>>> import numpy as np
>>> from numpy import linalg as LA
>>> np.set_printoptions(suppress=True, linewidth=200)
>>> W0 = np.load("case6.npy")
>>> print(W0)
[[ 2  6 -2 -6]
 [ 2  6 -2 -6]
 [ 1  3 -1 -3]
 [-2 -6  2  6]]
>>> round(LA.det(W0[::-1]), 1)
np.float64(0.0)
>>> np.einsum("ij,ji->", W0, W0)
np.int64(169)
>>> round(float(LA.det(2 * W0)), 1), round(LA.det(W0), 1)
(0.0, np.float64(0.0))
>>> U, s, Vt = LA.svd(W0)
>>> s.round(1) + 0
array([16.1,  0. ,  0. ,  0. ])
>>> M2 = U[:, :1] @ np.diag(s[:1]) @ Vt[:1]
>>> M2.round(1)
array([[ 2.,  6., -2., -6.],
       [ 2.,  6., -2., -6.],
       [ 1.,  3., -1., -3.],
       [-2., -6.,  2.,  6.]])
>>> LA.matrix_rank(M2)
np.int64(1)
>>> print(np.round(LA.norm(M2, 2) / LA.norm(M2), 1))
1.0
>>> np.argsort(-LA.norm(M2, axis=0).round(6), kind="stable")[:3]
array([1, 3, 0])
>>> [round(float(x), 1) for x in LA.svd(M2, compute_uv=False)[:3]]
[16.1, 0.0, 0.0]
>>> LA.matrix_rank(M2, rtol=0.1)
np.int64(1)
>>> U, s, Vt = LA.svd(W0, full_matrices=False)
>>> np.round(U.T @ W0 @ Vt.T, 1) + 0
array([[16.1,  0. ,  0. ,  0. ],
       [ 0. ,  0. ,  0. ,  0. ],
       [ 0. ,  0. ,  0. ,  0. ],
       [ 0. ,  0. ,  0. ,  0. ]])
>>> np.round(Vt @ Vt.T, 1) + 0
array([[1., 0., 0., 0.],
       [0., 1., 0., 0.],
       [0., 0., 1., 0.],
       [0., 0., 0., 1.]])
>>> np.allclose(U * s @ Vt, W0)
True
>>> r0 = np.array([-3, 3])
>>> np.array([np.convolve(row, r0, "same") for row in W0])
array([[ -6, -12,  24,  12],
       [ -6, -12,  24,  12],
       [ -3,  -6,  12,   6],
       [  6,  12, -24, -12]])
>>> np.correlate(W0[2], W0[0], "full")
array([ -6, -20,   6,  40,   6, -20,  -6])
>>> feats = np.array([[0, 2, 3, 3], [0, 0, 1, 2], [0, 0, 0, 2], [0, 0, 0, 0]])
>>> U, s, Vt = LA.svd(feats)
>>> evecs = Vt[:(s > 1e-8).sum()]
>>> rng = np.random.default_rng(26574)
>>> x = feats[0] + -1 * feats[1] + rng.integers(2) * np.eye(4)[0]
>>> x
array([1., 2., 2., 1.])
>>> np.round(np.diag(evecs.T @ evecs), 1)
array([0., 1., 1., 1.])
>>> round(LA.norm(x - evecs.T @ evecs @ x), 1)
np.float64(1.0)
>>> M = np.array([[-1.0, -1.0, -2.0, 0.0],
...     [0.0, 0.0, 2.0, 0.0],
...     [-1.0, -1.0, -2.0, 0.0],
...     [0.0, 0.0, 0.0, 3.0]])
>>> print(M)
[[-1. -1. -2.  0.]
 [ 0.  0.  2.  0.]
 [-1. -1. -2.  0.]
 [ 0.  0.  0.  3.]]
>>> def softmax(z):
...     e = np.exp(z - z.max(axis=-1, keepdims=True))
...     return e / e.sum(axis=-1, keepdims=True)
... 
>>> np.round(softmax(10 * M[2]), 1) + 0
array([0., 0., 0., 1.])
>>> np.round(softmax(M[2] + 3), 1)
array([0.2, 0.2, 0.1, 0.5])
>>> print(np.round(softmax(M).sum(axis=1), 1))
[1. 1. 1. 1.]
>>> np.round(softmax(M[2]), 1)
array([0.2, 0.2, 0.1, 0.5])
>>> att = M @ M.T / np.sqrt(4)
>>> np.round(softmax(att), 1) + 0
array([[0.5, 0. , 0.5, 0. ],
       [0. , 0.9, 0. , 0.1],
       [0.5, 0. , 0.5, 0. ],
       [0. , 0. , 0. , 1. ]])
>>> M2 = np.array([[7, -2], [3, -1], [0, -2], [-2, 2]])
>>> LA.matrix_rank(np.vstack([M, M2.T]))
np.int64(4)
>>> np.einsum("ij,ij->i", M, M)
array([6., 4., 6., 9.])
>>> round(float(LA.det(M)), 1)
0.0
>>> np.round(np.sort(LA.eigvals(M).real), 1) + 0
array([-2., -1.,  0.,  3.])
>>> print(np.flatnonzero(LA.matrix_power((M != 0) + (M.T != 0) + np.eye(4), 4)[1]))
[0 1 2]
>>> (LA.matrix_power((M != 0) + (M.T != 0) + np.eye(4), 4) > 0).astype(int)
array([[1, 1, 1, 0],
       [1, 1, 1, 0],
       [1, 1, 1, 0],
       [0, 0, 0, 1]])
>>> M @ M
array([[ 3.,  3.,  4.,  0.],
       [-2., -2., -4.,  0.],
       [ 3.,  3.,  4.,  0.],
       [ 0.,  0.,  0.,  9.]])
